$ python3 -q
>>> import numpy as np
>>> import numpy.linalg as la
>>> np.set_printoptions(precision=2, suppress=True, linewidth=140)
>>> feats = np.arange(12).reshape(4, 3) + -3
>>> feats
array([[-3, -2, -1],
       [ 0,  1,  2],
       [ 3,  4,  5],
       [ 6,  7,  8]])
>>> # null space of dimension 1
>>> print(np.unique(feats.round(6), axis=0).shape)
(4, 3)
>>> round(float(np.trace(la.pinv(feats) @ feats)), 2)
2.0
>>> print(la.cond(feats) > 100)
True
>>> round(float(la.norm(feats, 2) / la.norm(feats)), 2)
0.99
>>> [round(float(x), 2) for x in la.svd(feats, compute_uv=False)[:3]]
[14.59, 2.25, 0.0]
>>> la.matrix_rank(feats, rtol=0.1)
np.int64(2)
>>> data = np.array([[0, 7, 0],
...     [0, 5, 0],
...     [0, 6, 0],
...     [0, 5, 0],
...     [0, 5, 0],
...     [0, 5, 0],
...     [0, 7, 0],
...     [0, 6, 0],
...     [0, 5, 0],
...     [0, 6, 0],
...     [0, 5, 0],
...     [0, 5, 0],
...     [0, 5, 0],
...     [0, 5, 0],
...     [0, 7, 0],
...     [0, 5, 0]])
>>> rank = la.matrix_rank(data)
>>> rank
np.int64(1)
>>> ns = la.svd(data)[2][rank:].T
>>> ns.shape
(3, 2)
>>> rng = np.random.default_rng(1016)
>>> other = data + rng.integers(-2, 3, (16, 1)) @ rng.integers(-2, 3, (1, 3))
>>> print(other)
[[-1  8 -2]
 [ 1  4  2]
 [-2  8 -4]
 [ 0  5  0]
 [ 2  3  4]
 [ 1  4  2]
 [ 1  6  2]
 [ 0  6  0]
 [ 1  4  2]
 [ 0  6  0]
 [ 1  4  2]
 [ 0  5  0]
 [-1  6 -2]
 [-2  7 -4]
 [ 2  5  4]
 [ 0  5  0]]
>>> np.abs(other - data).sum(axis=1)
array([4, 4, 8, 0, 8, 4, 4, 0, 4, 0, 4, 0, 4, 8, 8, 0])
>>> print(la.matrix_rank(other - data, tol=1e-8))
1
>>> np.round(la.svd(other - data, compute_uv=False), 2) + 0
array([11.75,  0.  ,  0.  ])
>>> other - data
array([[-1,  1, -2],
       [ 1, -1,  2],
       [-2,  2, -4],
       [ 0,  0,  0],
       [ 2, -2,  4],
       [ 1, -1,  2],
       [ 1, -1,  2],
       [ 0,  0,  0],
       [ 1, -1,  2],
       [ 0,  0,  0],
       [ 1, -1,  2],
       [ 0,  0,  0],
       [-1,  1, -2],
       [-2,  2, -4],
       [ 2, -2,  4],
       [ 0,  0,  0]])
>>> def softmax(z):
...     e = np.exp(z - z.max(axis=-1, keepdims=True))
...     return e / e.sum(axis=-1, keepdims=True)
... 
>>> softmax(data[8])
array([0.01, 0.99, 0.01])
>>> softmax(data).sum(axis=1)
array([1., 1., 1., 1., 1., 1., 1., 1., 1., 1., 1., 1., 1., 1., 1., 1.])
>>> S = data @ data.T / np.sqrt(3)
>>> softmax(S)[8] @ data
array([0.  , 6.93, 0.  ])
>>> softmax(S).round(6).argmax(axis=1)
array([0, 0, 0, 0, 0, 0, 0, 0, 0, 0, 0, 0, 0, 0, 0, 0])
>>> M = np.load("block15.npy")
>>> M
array([[ 1,  0,  0,  0],
       [ 2,  1,  0,  0],
       [ 1,  1,  1,  0],
       [-3,  3, -3,  1]])
>>> f = np.array([8, 8, 3, 0])
>>> other = M + np.outer(f, np.eye(4)[0])
>>> round(la.det(other) / la.det(M), 2), round(1 + la.solve(M, f)[0], 2)
(np.float64(9.0), np.float64(9.0))
>>> la.matrix_rank(la.inv(other) - la.inv(M), tol=1e-8)
np.int64(1)
>>> W0 = np.array([[0, 0, 0], [0, -6, 0], [0, 0, -3]])
>>> print(W0 @ W0)
[[ 0  0  0]
 [ 0 36  0]
 [ 0  0  9]]
>>> np.allclose(W0 @ W0.T, W0.T @ W0)
True
>>> la.matrix_power(W0, 3)
array([[   0,    0,    0],
       [   0, -216,    0],
       [   0,    0,  -27]])
>>> np.allclose(W0[:-1].T @ la.lstsq(W0[:-1].T, W0[-1])[0], W0[-1])
False
>>> print(round(float(np.trace(la.pinv(W0) @ W0)), 2))
2.0
>>> np.abs(np.diag(la.qr(W0)[1])) > 1e-9
array([False,  True,  True])
>>> np.diff(W0, axis=0)
array([[ 0, -6,  0],
       [ 0,  6, -3]])
>>> W0.sum(axis=0)
array([ 0, -6, -3])
>>> print(W0.shape)
(3, 3)
>>> W0.sum(axis=1)
array([ 0, -6, -3])
>>> la.matrix_rank(W0)
np.int64(2)
>>> E = np.load("run17.npy")
>>> E
array([[-1.,  2.,  2.],
       [-1.,  2.,  2.],
       [-1.,  2.,  2.],
       [-1.,  2.,  2.],
       [-1.,  2.,  2.],
       [-1.,  2.,  2.],
       [-1.,  2.,  2.],
       [-1.,  2.,  2.],
       [-1.,  2.,  2.],
       [-1.,  2.,  2.],
       [-1.,  2.,  2.],
       [-1.,  2.,  2.],
       [-1.,  2.,  2.],
       [-1.,  2.,  2.]])
>>> # column 2 repeats column 1
>>> np.abs(np.diag(la.qr(E)[1])) > 1e-9
array([ True, False, False])
>>> np.allclose(E[:-1].T @ la.lstsq(E[:-1].T, E[-1])[0], E[-1])
True
>>> np.unique(E.round(6), axis=0).shape
(1, 3)
>>> f = np.array([3, 3, 0])
>>> np.polyval(f, E[0])
array([ 0., 18., 18.])
>>> np.array([np.convolve(row, f, "same") for row in E])
array([[ 3., 12.,  6.],
       [ 3., 12.,  6.],
       [ 3., 12.,  6.],
       [ 3., 12.,  6.],
       [ 3., 12.,  6.],
       [ 3., 12.,  6.],
       [ 3., 12.,  6.],
       [ 3., 12.,  6.],
       [ 3., 12.,  6.],
       [ 3., 12.,  6.],
       [ 3., 12.,  6.],
       [ 3., 12.,  6.],
       [ 3., 12.,  6.],
       [ 3., 12.,  6.]])
>>> np.correlate(E[0], E[3], "full")
array([-2.,  2.,  9.,  2., -2.])
>>> T = np.stack([E, -3 * E, E[::-1]])
>>> la.matrix_rank(T)
array([1, 1, 1])
>>> print(la.matrix_rank(T.reshape(3, -1)))
1
>>> print(T.shape)
(3, 14, 3)
>>> U, sig, vt = la.svd(E)
>>> np.argmax(sig[:-1] / (sig[1:] + 1e-6)) + 1
np.int64(1)
>>> other = U[:, :1] @ np.diag(sig[:1]) @ vt[:1]
>>> np.round(la.norm(E - other) / la.norm(E), 2)
np.float64(0.0)
>>> la.matrix_rank(other)
np.int64(1)
>>> round(la.norm(E - other, 2), 2), np.round(sig[1], 2)
(np.float64(0.0), np.float64(0.0))
